In [1]: import numpy as np

In [2]: import numpy.linalg as la

In [3]: np.set_printoptions(precision=2, suppress=True, linewidth=140, legacy="1.25")

In [4]: arr = np.load("block12.npy")

In [5]: arr
Out[5]: 
array([[ 0.71,  0.  ,  0.71,  0.  ],
       [ 0.  ,  1.  ,  0.  ,  0.  ],
       [-0.71,  0.  ,  0.71,  0.  ],
       [ 0.  ,  0.  ,  0.  ,  1.  ]])

In [6]: P = np.triu(np.array([[-3, -1, -1, -1], [-3, -1, -3, 0], [0, 0, -3, 2], [3, 1, 2, -1]]), 1) + np.eye(4)

In [7]: B = P @ arr @ la.inv(P)

In [8]: round(la.det(B), 2)
Out[8]: 1.0

In [9]: np.poly(B)
Out[9]: array([ 1.  , -3.41,  4.83, -3.41,  1.  ])

In [10]: round(np.trace(B), 2), round(np.trace(arr), 2)
Out[10]: (3.41, 3.41)

In [11]: np.round(np.einsum("ii->", arr), 2)
Out[11]: 3.41

In [12]: round(la.det(arr[::-1]), 2)
Out[12]: 1.0

In [13]: np.poly(arr)
Out[13]: array([ 1.  , -3.41,  4.83, -3.41,  1.  ])

In [14]: round(float(la.det(2 * arr)), 2), round(la.det(arr), 2)
Out[14]: (16.0, 1.0)

In [15]: vec = np.array([0, 1, -3, -3])

In [16]: y = arr @ vec

In [17]: c, lr = np.zeros(4), 1 / la.norm(arr, 2) ** 2

In [18]: for i in range(10):
    ...:     c -= lr * arr.T @ (arr @ c - y)
    ...:     if i % 2 == 0: print(i, round(la.norm(arr @ c - y), 2))
    ...: 
0 0.0
2 0.0
4 0.0
6 0.0
8 0.0

In [19]: np.round(la.cond(arr), 2)
Out[19]: 1.0
